% ipython --no-banner

In [1]: import numpy as np

In [2]: np.set_printoptions(precision=1, suppress=True, linewidth=100)

In [3]: def rnd(a):
   ...:     return np.round(a, 1) + 0
   ...: 

In [4]: A = np.array([[-2, 0, -2, 0], [-3, 3, -3, 3], [-2, 0, -2, 0], [-3, 3, -3, 3]])

In [5]: A
Out[5]: 
array([[-2,  0, -2,  0],
       [-3,  3, -3,  3],
       [-2,  0, -2,  0],
       [-3,  3, -3,  3]])

In [6]: # column 2 repeats column 0

In [7]: t3 = np.stack([A, 5 * A, A[::-1]])

In [8]: (t3 @ A.T).shape
Out[8]: (3, 4, 4)

In [9]: np.einsum("bij,cij->bc", t3, t3)
Out[9]: 
array([[  88,  440,   48],
       [ 440, 2200,  240],
       [  48,  240,   88]])

In [10]: t3.sum(axis=0)
Out[10]: 
array([[-15,   3, -15,   3],
       [-20,  18, -20,  18],
       [-15,   3, -15,   3],
       [-20,  18, -20,  18]])

In [11]: t3.shape
Out[11]: (3, 4, 4)

In [12]: rnd(np.linalg.det(t3))
Out[12]: array([0., 0., 0.])

In [13]: np.linalg.matrix_rank(A, rtol=0.1)
Out[13]: np.int64(2)

In [14]: np.linalg.cond(A) > 100
Out[14]: np.True_

In [15]: rnd(np.linalg.norm(A, 2) / np.linalg.norm(A))
Out[15]: np.float64(1.0)

In [16]: r0 = np.array([1, 1, 1])

In [17]: np.polyval(r0, A[0])
Out[17]: array([3, 1, 3, 1])

In [18]: np.array([np.convolve(row, r0, "same") for row in A])
Out[18]: 
array([[-2, -4, -2, -2],
       [ 0, -3,  3,  0],
       [-2, -4, -2, -2],
       [ 0, -3,  3,  0]])

In [19]: np.correlate(A[0], A[1], "full")
Out[19]: array([ -6,   6, -12,  12,  -6,   6,   0])

In [20]: np.convolve(A[0], r0)
Out[20]: array([-2, -2, -4, -2, -2,  0])

In [21]: feats = np.array([[0.3, 3.0, 2.0], [1.0, 3.3, 3.0], [0.0, 3.0, 2.3]])

In [22]: r0, v = feats[1], feats[0]

In [23]: rnd(r0 @ r0)
Out[23]: np.float64(20.9)

In [24]: pr = (r0 @ v) / (r0 @ r0) * r0

In [25]: rnd(np.linalg.norm(r0 + v) ** 2 + np.linalg.norm(r0 - v) ** 2)
Out[25]: np.float64(68.0)

In [26]: rnd(np.outer(r0, v))
Out[26]: 
array([[0.3, 3. , 2. ],
       [1. , 9.9, 6.6],
       [0.9, 9. , 6. ]])

In [27]: ang = np.deg2rad(15)

In [28]: X = np.eye(4)

In [29]: X[np.ix_([1, 3], [1, 3])] = [[np.cos(ang), -np.sin(ang)], [np.sin(ang), np.cos(ang)]]

In [30]: rnd(X)
Out[30]: 
array([[ 1. ,  0. ,  0. ,  0. ],
       [ 0. ,  1. ,  0. , -0.3],
       [ 0. ,  0. ,  1. ,  0. ],
       [ 0. ,  0.3,  0. ,  1. ]])

In [31]: vec = np.array([3, 1, 2, 0])

In [32]: target = X @ vec

In [33]: rnd(target)
Out[33]: array([3. , 1. , 2. , 0.3])

In [34]: rnd(np.linalg.solve(X, X[:, 0]))
Out[34]: array([1., 0., 0., 0.])

In [35]: rnd(np.linalg.solve(X, 4 * target))
Out[35]: array([12.,  4.,  8.,  0.])

In [36]: rnd(np.linalg.solve(X, target + X[:, 3]))
Out[36]: array([3., 1., 2., 1.])

In [37]: rnd(np.sort(np.abs(np.linalg.eigvals(feats))))
Out[37]: array([0.3, 0.7, 6.3])

In [38]: (feats + feats.T) / 2
Out[38]: 
array([[0.3, 2. , 1. ],
       [2. , 3.3, 3. ],
       [1. , 3. , 2.3]])

In [39]: rnd(feats @ feats)
Out[39]: 
array([[ 3.1, 16.8, 14.2],
       [ 3.6, 22.9, 18.8],
       [ 3. , 16.8, 14.3]])

In [40]: rnd(np.linalg.matrix_power(feats, 2))
Out[40]: 
array([[ 3.1, 16.8, 14.2],
       [ 3.6, 22.9, 18.8],
       [ 3. , 16.8, 14.3]])

In [41]: rnd(np.abs(np.linalg.eigvals(feats)).max())
Out[41]: np.float64(6.3)

In [42]: np.allclose(feats, feats.T)
Out[42]: False

In [43]: np.linalg.determinant(feats)
---------------------------------------------------------------------------
AttributeError                            Traceback (most recent call last)
Cell In[43], line 1
----> 1 np.linalg.determinant(feats)

AttributeError: module 'numpy.linalg' has no attribute 'determinant'

In [44]: rnd(np.trace(feats))
Out[44]: np.float64(5.9)

In [45]: vec = np.array([0, 0, 1, 2])

In [46]: target = X @ vec

In [47]: c, lr = np.zeros(4), 1 / np.linalg.norm(X, 2) ** 2

In [48]: for i in range(30):
    ...:     c -= lr * X.T @ (X @ c - target)
    ...:     if i % 5 == 0: print(i, round(np.linalg.norm(X @ c - target), 1))
    ...: 
0 0.0
5 0.0
10 0.0
15 0.0
20 0.0
25 0.0

In [49]: rnd(np.linalg.cond(X))
Out[49]: np.float64(1.0)

In [50]: vec = np.array([2, 2, 2, 0])

In [51]: 4 - np.linalg.matrix_rank(X - np.eye(4), tol=1e-8)
Out[51]: np.int64(2)

In [52]: rnd(np.sort(np.abs(np.degrees(np.angle(np.linalg.eigvals(X))))))
Out[52]: array([ 0.,  0., 15., 15.])

In [53]: rnd(np.linalg.det(X))
Out[53]: np.float64(1.0)

In [54]: np.allclose(X, X.T)
Out[54]: False

In [55]: rnd(np.linalg.det(X))
Out[55]: np.float64(1.0)

In [56]: rnd((X - X.T) / 2)
Out[56]: 
array([[ 0. ,  0. ,  0. ,  0. ],
       [ 0. ,  0. ,  0. , -0.3],
       [ 0. ,  0. ,  0. ,  0. ],
       [ 0. ,  0.3,  0. ,  0. ]])

In [57]: X.inv()
---------------------------------------------------------------------------
AttributeError                            Traceback (most recent call last)
Cell In[57], line 1
----> 1 X.inv()

AttributeError: 'numpy.ndarray' object has no attribute 'inv'

In [58]: rnd(np.trace(X))
Out[58]: np.float64(3.9)

In [59]: rnd(np.sort(np.abs(np.linalg.eigvals(X))))
Out[59]: array([1., 1., 1., 1.])

In [60]: K = np.load("dump.npy")

In [61]: K
Out[61]: 
array([[ 4.3, -3.5, -0.1,  2.8],
       [-2.3, -2.7,  6.6, -6.6],
       [-4.7, -2.3, -1.6, -6.2],
       [-3.6,  1.7, -1.3, -3.2],
       [-6.1, -2.6,  0.8, -9.2],
       [ 9.1, -3.1, -1.6,  9.1],
       [-0.8,  5.9, -3.1,  4.6],
       [-5. , -4.8,  0.5, -9.1],
       [-3. ,  0.8,  1.5, -2.5],
       [ 4. ,  4.3, -2.6,  7.6],
       [-4.8,  4.7, -1.6, -0.3],
       [ 5.9,  3.3, -0.6,  9.2],
       [ 0.1, -2.9, -2.9, -1.5],
       [ 6. , -2. , -5. ,  7.2],
       [-1.8, -1.2,  5. , -4. ],
       [-0.7, -4.8,  6.5, -6.4],
       [ 2.2, -0.1,  3.1,  1.8],
       [-2.4, -1.9,  7.3, -6.2]])

In [62]: G = np.cov(K, rowvar=False)

In [63]: rnd(np.corrcoef(K[:, 3], K[:, 0])[0, 1])
Out[63]: np.float64(0.9)

In [64]: rnd(np.median(K, axis=0))
Out[64]: array([-1.3, -2. , -0.4, -2. ])

In [65]: rnd(G)
Out[65]: 
array([[ 19.8,   0.6,  -5.1,  24.3],
       [  0.6,  11. ,  -4.7,  10.1],
       [ -5.1,  -4.7,  13.5, -13.2],
       [ 24.3,  10.1, -13.2,  39. ]])

In [66]: rnd(np.polyfit(K[:, 3], K[:, 0], 1))
Out[66]: array([0.6, 0.2])

In [67]: np.argwhere(np.triu(np.abs(np.corrcoef(K.T)) > 0.8, 1))
Out[67]: array([[0, 3]])

In [68]: mat = np.load("x.npy")

In [69]: mat
Out[69]: 
array([[ 6,  4,  4,  2,  2],
       [-6, -4, -4, -2, -2],
       [ 3,  2,  2,  1,  1],
       [ 6,  4,  4,  2,  2],
       [ 3,  2,  2,  1,  1]])

In [70]: # column 2 repeats column 1

In [71]: vec = np.array([2, -1, -3, -2, 3])

In [72]: h = np.maximum(mat @ vec, 0)

In [73]: h
Out[73]: array([0, 2, 0, 0, 0])

In [74]: mat * (h > 1e-9)[:, None]
Out[74]: 
array([[ 0,  0,  0,  0,  0],
       [-6, -4, -4, -2, -2],
       [ 0,  0,  0,  0,  0],
       [ 0,  0,  0,  0,  0],
       [ 0,  0,  0,  0,  0]])

In [75]: out = np.array([[-6, -7], [0, 7], [3, -1], [5, 8], [-2, 1]])

In [76]: np.einsum("ik,kj->ij", mat, out)
Out[76]: 
array([[-18,   0],
       [ 18,   0],
       [ -9,   0],
       [-18,   0],
       [ -9,   0]])

In [77]: np.linalg.matrix_rank(mat @ out)
Out[77]: np.int64(1)

In [78]: np.vstack([mat, out.T]).shape
Out[78]: (7, 5)

In [79]: mat @ out
Out[79]: 
array([[-18,   0],
       [ 18,   0],
       [ -9,   0],
       [-18,   0],
       [ -9,   0]])

In [80]: np.linalg.matrix_rank(np.vstack([mat, out.T]))
Out[80]: np.int64(3)

In [81]: out @ mat
---------------------------------------------------------------------------
ValueError                                Traceback (most recent call last)
Cell In[81], line 1
----> 1 out @ mat

ValueError: matmul: Input operand 1 has a mismatch in its core dimension 0, with gufunc signature (n?,k),(k,m?)->(n?,m?) (size 5 is different from 2)

In [82]: rank = np.linalg.matrix_rank(mat)

In [83]: rank
Out[83]: np.int64(1)

In [84]: ns = np.linalg.svd(mat)[2][rank:].T

In [85]: [int(np.linalg.matrix_rank(mat[:, :j + 1])) for j in range(5)]
Out[85]: [1, 1, 1, 1, 1]

In [86]: rnd(mat @ ns)
Out[86]: 
array([[0., 0., 0., 0.],
       [0., 0., 0., 0.],
       [0., 0., 0., 0.],
       [0., 0., 0., 0.],
       [0., 0., 0., 0.]])

In [87]: np.allclose(mat @ ns, 0)
Out[87]: True

In [88]: np.linalg.matrix_rank(mat.T @ mat), np.linalg.matrix_rank(mat @ mat.T)
Out[88]: (np.int64(1), np.int64(1))

In [89]: proj = np.triu(np.array([[-2, -3, -2, -2, 3],
    ...:     [-3, -1, -3, 0, 3],
    ...:     [2, 1, 1, -2, -1],
    ...:     [-3, 0, -1, 0, 1],
    ...:     [-3, 1, 1, -1, 3]]), 1) + np.eye(5)

In [90]: out = proj @ mat @ np.linalg.inv(proj)

In [91]: rnd(np.linalg.det(out))
Out[91]: np.float64(0.0)

In [92]: rnd(np.poly(out))
Out[92]: array([ 1., -7.,  0.,  0.,  0.,  0.])

In [93]: proj @ mat - mat @ proj
Out[93]: 
array([[  9.,  24.,  30.,  23., -25.],
       [  0., -18., -24., -20.,  28.],
       [-15.,  -1.,   2.,   5., -19.],
       [  3.,  20.,  26.,  21., -27.],
       [  0.,   9.,  12.,  10., -14.]])

In [94]: out
Out[94]: 
array([[  15.,   55.,  205.,  445., -445.],
       [  -6.,  -22.,  -82., -178.,  178.],
       [ -12.,  -44., -164., -356.,  356.],
       [   9.,   33.,  123.,  267., -267.],
       [   3.,   11.,   41.,   89.,  -89.]])
